$ python -q
>>> import numpy as np
>>> import numpy.linalg as la
>>> np.set_printoptions(precision=1, suppress=True, linewidth=140, floatmode="fixed")
>>> def rd(a):
...     return np.round(a, 1) + 0
... 
>>> arr = np.load("w.npy")
>>> print(arr)
[[  3   2   4   3  -1  -4  -2   1  -2  -2  -5]
 [  7   3   0   3   0   1  -2  -4  -5  -5  -7]
 [  2   1  -4  -1   4   5   3   1  -8  -7  -5]
 [  3   4  -8   4   4   5   6   0 -10  -9   0]
 [  5   7 -10   1   2   2   1   2 -10  -9   3]
 [  0   7  -5   2   7   1   0   6  -9  -4   6]
 [  0   4  -1   1  10   4   3   7 -14  -5   2]
 [ -2   5  -5   1   9   3   3   8 -11  -2   0]
 [  1   4   0   3   6   3   3   8  -9  -3  -4]
 [ -1   8   1   6   4   3   7  11 -11  -6  -2]
 [  1  11   4   8   4   8   8  15  -8  -7   0]
 [  2   7   9   4   2   4   8  16 -11  -2   3]
 [ -1   6   7   3   3   4   4  13  -6  -7   4]
 [ -4   9   5   2   2   7   4  18  -9  -5   6]
 [ -4   7   0  -2   6   6  -1  20  -8  -9   9]
 [ -7   8   0  -5   6  11   0  17  -7  -8   4]
 [ -8   7   2  -4   5  16   1  20  -4  -8   2]
 [-10   6   0  -2   1  13   1  16  -7  -5   1]
 [-10   2   4  -6  -2  10  -1  13  -6  -6  -3]
 [-12   3   0  -8   0   7   3  16 -10  -5   1]
 [ -8   2   0 -12   2   5  -2  12 -11 -10   6]
 [-12   2   5 -15   5   4   2  15  -6  -5   6]
 [ -9   6   4 -15   1   7   4  19  -1   0  11]]
>>> r0, v = arr[18], arr[9]
>>> print(r0 @ r0)
511
>>> r0 @ v
np.int64(260)
>>> pr = (r0 @ v) / (r0 @ r0) * r0
>>> la.matrix_rank(np.outer(r0, v))
np.int64(1)
>>> Y = np.array([[0, 2],
...     [1, 1],
...     [3, 3],
...     [3, 1],
...     [1, 0],
...     [2, 2],
...     [1, 3],
...     [2, 0],
...     [2, 3],
...     [2, 1],
...     [2, 2]])
>>> arr @ Y
array([[ -4,  -9],
       [-30, -18],
       [-35, -30],
       [-26, -21],
       [-41, -38],
       [  5, -23],
       [  5, -24],
       [  1, -33],
       [ 12, -14],
       [ 30,  -1],
       [ 75,  42],
       [ 76,  45],
       [ 59,  31],
       [ 70,  24],
       [ 42,  -9],
       [ 33, -10],
       [ 59,  12],
       [ 38, -11],
       [  9, -25],
       [  0, -39],
       [-30, -53],
       [  7, -19],
       [ 50,  30]])
>>> print(np.einsum("ik,kj->ji", arr, Y))
[[ -4 -30 -35 -26 -41   5   5   1  12  30  75  76  59  70  42  33  59  38   9   0 -30   7  50]
 [ -9 -18 -30 -21 -38 -23 -24 -33 -14  -1  42  45  31  24  -9 -10  12 -11 -25 -39 -53 -19  30]]
>>> np.vstack([arr, Y.T]).shape
(25, 11)
>>> np.einsum("ij,ij->i", arr, arr)
array([ 93, 187, 211, 363, 378, 297, 417, 343, 250, 458, 684, 624, 406, 661, 768, 713, 899, 642, 511, 657, 646, 765, 907])
>>> rng = np.random.default_rng(451649)
>>> z = rng.permutation(11)
>>> Y = arr[:, z] * rng.choice([-1, 1], 11)
>>> print(Y)
[[  2  -2  -3   4  -3  -1  -1  -4   2  -2  -5]
 [  5  -3  -7  -1  -3   4   0   0   2  -5  -7]
 [  8  -1  -2  -5   1  -1   4   4  -3  -7  -5]
 [ 10  -4  -3  -5  -4   0   4   8  -6  -9   0]
 [ 10  -7  -5  -2  -1  -2   2  10  -1  -9   3]
 [  9  -7   0  -1  -2  -6   7   5   0  -4   6]
 [ 14  -4   0  -4  -1  -7  10   1  -3  -5   2]
 [ 11  -5   2  -3  -1  -8   9   5  -3  -2   0]
 [  9  -4  -1  -3  -3  -8   6   0  -3  -3  -4]
 [ 11  -8   1  -3  -6 -11   4  -1  -7  -6  -2]
 [  8 -11  -1  -8  -8 -15   4  -4  -8  -7   0]
 [ 11  -7  -2  -4  -4 -16   2  -9  -8  -2   3]
 [  6  -6   1  -4  -3 -13   3  -7  -4  -7   4]
 [  9  -9   4  -7  -2 -18   2  -5  -4  -5   6]
 [  8  -7   4  -6   2 -20   6   0   1  -9   9]
 [  7  -8   7 -11   5 -17   6   0   0  -8   4]
 [  4  -7   8 -16   4 -20   5  -2  -1  -8   2]
 [  7  -6  10 -13   2 -16   1   0  -1  -5   1]
 [  6  -2  10 -10   6 -13  -2  -4   1  -6  -3]
 [ 10  -3  12  -7   8 -16   0   0  -3  -5   1]
 [ 11  -2   8  -5  12 -12   2   0   2 -10   6]
 [  6  -2  12  -4  15 -15   5  -5  -2  -5   6]
 [  1  -6   9  -7  15 -19   1  -4  -4   0  11]]
>>> left, _, Vh = la.svd(arr.T @ Y)
>>> rd(la.lstsq(arr, Y)[0])
array([[ 0.0,  0.0, -1.0,  0.0,  0.0,  0.0,  0.0,  0.0,  0.0,  0.0,  0.0],
       [ 0.0, -1.0,  0.0,  0.0,  0.0,  0.0,  0.0,  0.0,  0.0,  0.0,  0.0],
       [ 0.0,  0.0,  0.0,  0.0,  0.0,  0.0,  0.0, -1.0,  0.0,  0.0,  0.0],
       [ 0.0,  0.0,  0.0,  0.0, -1.0,  0.0,  0.0,  0.0,  0.0,  0.0,  0.0],
       [ 0.0,  0.0,  0.0,  0.0,  0.0,  0.0,  1.0,  0.0,  0.0,  0.0,  0.0],
       [ 0.0,  0.0,  0.0, -1.0,  0.0,  0.0,  0.0,  0.0,  0.0,  0.0,  0.0],
       [ 0.0,  0.0,  0.0,  0.0,  0.0,  0.0,  0.0,  0.0, -1.0,  0.0,  0.0],
       [ 0.0,  0.0,  0.0,  0.0,  0.0, -1.0,  0.0,  0.0,  0.0,  0.0,  0.0],
       [-1.0,  0.0,  0.0,  0.0,  0.0,  0.0,  0.0,  0.0,  0.0,  0.0,  0.0],
       [ 0.0,  0.0,  0.0,  0.0,  0.0,  0.0,  0.0,  0.0,  0.0,  1.0,  0.0],
       [ 0.0,  0.0,  0.0,  0.0,  0.0,  0.0,  0.0,  0.0,  0.0,  0.0,  1.0]])
>>> basis = Y[[3, 4]].astype(float)
>>> for _ in range(6):
...     z = la.norm(Y[:, None] - basis, axis=-1).argmin(axis=1)
...     basis = np.array([Y[z == j].mean(axis=0) for j in range(2)])
... 
>>> z
array([0, 0, 0, 0, 0, 0, 0, 0, 0, 0, 0, 0, 0, 1, 1, 1, 1, 1, 1, 1, 1, 1, 1])
>>> np.bincount(z)
array([13, 10])
>>> np.abs(basis[1] - basis[0]).argmax()
np.int64(5)
>>> z = arr[:, 7] > np.median(arr[:, 7])
>>> r0 = arr[z].mean(axis=0) - arr[~z].mean(axis=0)
>>> ((arr - arr.mean(axis=0)) @ r0 > 0).astype(int)
array([0, 0, 0, 0, 0, 0, 0, 0, 0, 0, 1, 1, 1, 1, 1, 1, 1, 1, 1, 1, 1, 1, 1])
>>> print(rd(r0))
[-6.2  2.4  4.2 -4.3 -0.5  5.1  1.2 11.2  1.5  0.4  4.7]
>>> print(np.argsort(-np.abs(r0).round(6), kind="stable"))
[ 7  0  5 10  3  2  1  8  6  4  9]
>>> m1 = np.array([[-4, -1, 3, 4, 1, 2, 2, -4, 1, -5, 2],
...     [-2, 3, -4, 0, -1, -4, -3, 3, 1, -4, 3],
...     [1, 1, 1, 2, 4, -3, 5, 5, -3, 2, 1],
...     [-2, -2, -3, -3, -1, -2, -2, -2, 5, 3, 2],
...     [-5, 0, 5, -4, -1, -5, 3, -3, -2, 0, 3],
...     [-4, -2, 2, 2, 3, 2, -4, 1, -4, 2, 5],
...     [-4, -4, -1, 3, 5, 2, -3, -5, -3, 5, -4],
...     [1, 2, 5, -5, -5, 5, 3, 2, 2, -3, 4],
...     [-4, 2, 3, 3, 2, -4, 0, -1, -5, -3, -1],
...     [-5, -5, 0, -1, 0, -1, -3, -2, -1, 0, -3],
...     [-1, -2, 2, -3, 0, -1, -3, 1, -4, -2, 2]])
>>> m1
array([[-4, -1,  3,  4,  1,  2,  2, -4,  1, -5,  2],
       [-2,  3, -4,  0, -1, -4, -3,  3,  1, -4,  3],
       [ 1,  1,  1,  2,  4, -3,  5,  5, -3,  2,  1],
       [-2, -2, -3, -3, -1, -2, -2, -2,  5,  3,  2],
       [-5,  0,  5, -4, -1, -5,  3, -3, -2,  0,  3],
       [-4, -2,  2,  2,  3,  2, -4,  1, -4,  2,  5],
       [-4, -4, -1,  3,  5,  2, -3, -5, -3,  5, -4],
       [ 1,  2,  5, -5, -5,  5,  3,  2,  2, -3,  4],
       [-4,  2,  3,  3,  2, -4,  0, -1, -5, -3, -1],
       [-5, -5,  0, -1,  0, -1, -3, -2, -1,  0, -3],
       [-1, -2,  2, -3,  0, -1, -3,  1, -4, -2,  2]])
>>> q, R = la.qr(m1)
>>> rd(q)
array([[-0.4, -0.1, -0.2,  0.4,  0.5,  0.0, -0.3,  0.0, -0.3,  0.5, -0.1],
       [-0.2, -0.5,  0.6, -0.2,  0.0, -0.2,  0.1,  0.3,  0.2,  0.3, -0.2],
       [ 0.1, -0.1, -0.1,  0.2, -0.6,  0.1, -0.4,  0.5,  0.0,  0.1,  0.1],
       [-0.2,  0.2,  0.3, -0.4, -0.1,  0.0, -0.3, -0.1, -0.7,  0.0,  0.4],
       [-0.4, -0.3, -0.3, -0.4, -0.3,  0.2, -0.3, -0.3,  0.1, -0.1, -0.4],
       [-0.4,  0.1, -0.1,  0.2, -0.1, -0.4,  0.4,  0.3, -0.4, -0.4, -0.3],
       [-0.4,  0.3,  0.1,  0.2, -0.3, -0.5, -0.2, -0.4,  0.4,  0.2,  0.1],
       [ 0.1, -0.2, -0.5, -0.4,  0.2, -0.6, -0.2,  0.2,  0.1,  0.0,  0.3],
       [-0.4, -0.5, -0.1,  0.3, -0.1,  0.2,  0.3, -0.2,  0.0, -0.1,  0.6],
       [-0.4,  0.4,  0.0, -0.2,  0.3,  0.3,  0.0,  0.5,  0.4, -0.2,  0.2],
       [-0.1,  0.2, -0.2, -0.3, -0.3,  0.1,  0.5,  0.1, -0.1,  0.7,  0.0]])
>>> np.allclose(R.T @ R, m1.T @ m1)
True
>>> rd(abs(R[0, 0])), rd(la.norm(m1[:, 0]))
(np.float64(11.2), np.float64(11.2))
>>> print(rd(np.trace(q @ q.T)))
11.0
>>> th = np.radians(90)
>>> R = np.eye(11)
>>> R[2, 2] = R[7, 7] = np.cos(th)
>>> R[2, 7], R[7, 2] = -np.sin(th), np.sin(th)
>>> rd(R)
array([[ 1.0,  0.0,  0.0,  0.0,  0.0,  0.0,  0.0,  0.0,  0.0,  0.0,  0.0],
       [ 0.0,  1.0,  0.0,  0.0,  0.0,  0.0,  0.0,  0.0,  0.0,  0.0,  0.0],
       [ 0.0,  0.0,  0.0,  0.0,  0.0,  0.0,  0.0, -1.0,  0.0,  0.0,  0.0],
       [ 0.0,  0.0,  0.0,  1.0,  0.0,  0.0,  0.0,  0.0,  0.0,  0.0,  0.0],
       [ 0.0,  0.0,  0.0,  0.0,  1.0,  0.0,  0.0,  0.0,  0.0,  0.0,  0.0],
       [ 0.0,  0.0,  0.0,  0.0,  0.0,  1.0,  0.0,  0.0,  0.0,  0.0,  0.0],
       [ 0.0,  0.0,  0.0,  0.0,  0.0,  0.0,  1.0,  0.0,  0.0,  0.0,  0.0],
       [ 0.0,  0.0,  1.0,  0.0,  0.0,  0.0,  0.0,  0.0,  0.0,  0.0,  0.0],
       [ 0.0,  0.0,  0.0,  0.0,  0.0,  0.0,  0.0,  0.0,  1.0,  0.0,  0.0],
       [ 0.0,  0.0,  0.0,  0.0,  0.0,  0.0,  0.0,  0.0,  0.0,  1.0,  0.0],
       [ 0.0,  0.0,  0.0,  0.0,  0.0,  0.0,  0.0,  0.0,  0.0,  0.0,  1.0]])
>>> Y = m1 @ R.T
>>> np.abs(Y - m1).max(axis=0)
array([0.0, 0.0, 7.0, 0.0, 0.0, 0.0, 0.0, 8.0, 0.0, 0.0, 0.0])
>>> rd(la.det(R)), np.trace(R)
(np.float64(1.0), np.float64(9.0))
>>> print(np.allclose(la.norm(m1, axis=1), la.norm(Y, axis=1)))
True
>>> print(rd(la.svd(m1, compute_uv=False)), rd(la.svd(Y, compute_uv=False)))
[17.9 15.0 12.9 11.4  9.7  9.6  7.4  4.1  2.9  1.5  0.7] [17.9 15.0 12.9 11.4  9.7  9.6  7.4  4.1  2.9  1.5  0.7]
